$ python3 -q
>>> import numpy as np
>>> import numpy.linalg as la
>>> np.set_printoptions(precision=2, suppress=True, linewidth=160)
>>> F = np.load("layer13.npy")
>>> F
array([[18,  0,  9, 15,  0, 13, 20,  0,  2],
       [ 9,  0,  5,  7,  1,  7, 11,  0,  2],
       [ 0,  2,  1,  0,  2,  1,  2,  2,  2],
       [18,  0,  9, 15,  0, 13, 20,  0,  2],
       [ 0,  8,  0,  0,  3,  0,  0,  4,  2],
       [ 0,  8,  0,  0,  3,  0,  0,  4,  2],
       [18,  0,  9, 15,  0, 13, 20,  0,  2],
       [27,  0, 13, 23,  0, 19, 29,  0,  2],
       [ 0,  2,  1,  0,  2,  1,  2,  2,  2],
       [27,  0, 13, 23,  0, 19, 29,  0,  2],
       [18,  0,  9, 15,  0, 13, 20,  0,  2],
       [ 0,  8,  0,  0,  3,  0,  0,  4,  2],
       [ 0,  8,  0,  0,  3,  0,  0,  4,  2],
       [ 0,  8,  0,  0,  3,  0,  0,  4,  2],
       [27,  0, 13, 23,  0, 19, 29,  0,  2],
       [ 0, 14,  0,  0,  4,  0,  0,  6,  2],
       [ 9,  0,  5,  7,  1,  7, 11,  0,  2],
       [ 0,  2,  1,  0,  2,  1,  2,  2,  2],
       [ 0, 20,  0,  0,  5,  0,  0,  8,  2],
       [ 0, 20,  0,  0,  5,  0,  0,  8,  2],
       [18,  0,  9, 15,  0, 13, 20,  0,  2],
       [27,  0, 13, 23,  0, 19, 29,  0,  2],
       [ 0, 20,  0,  0,  5,  0,  0,  8,  2],
       [ 0,  8,  0,  0,  3,  0,  0,  4,  2],
       [ 0,  2,  1,  0,  2,  1,  2,  2,  2],
       [ 0, 14,  0,  0,  4,  0,  0,  6,  2],
       [18,  0,  9, 15,  0, 13, 20,  0,  2],
       [ 9,  0,  5,  7,  1,  7, 11,  0,  2]])
>>> np.allclose(F[:-1].T @ la.lstsq(F[:-1].T, F[-1])[0], F[-1])
True
>>> U, sig, VT = la.svd(F)
>>> vecs = VT[:(sig > 1e-8).sum()]
>>> rng = np.random.default_rng(943)
>>> x = F[26] + 3 * F[4] + rng.integers(2) * np.eye(9)[4]
>>> x
array([18., 24.,  9., 15., 10., 13., 20., 12.,  8.])
>>> np.diag(vecs.T @ vecs)
array([0.69, 0.98, 0.17, 0.62, 1.  , 0.18, 0.67, 0.79, 0.91])
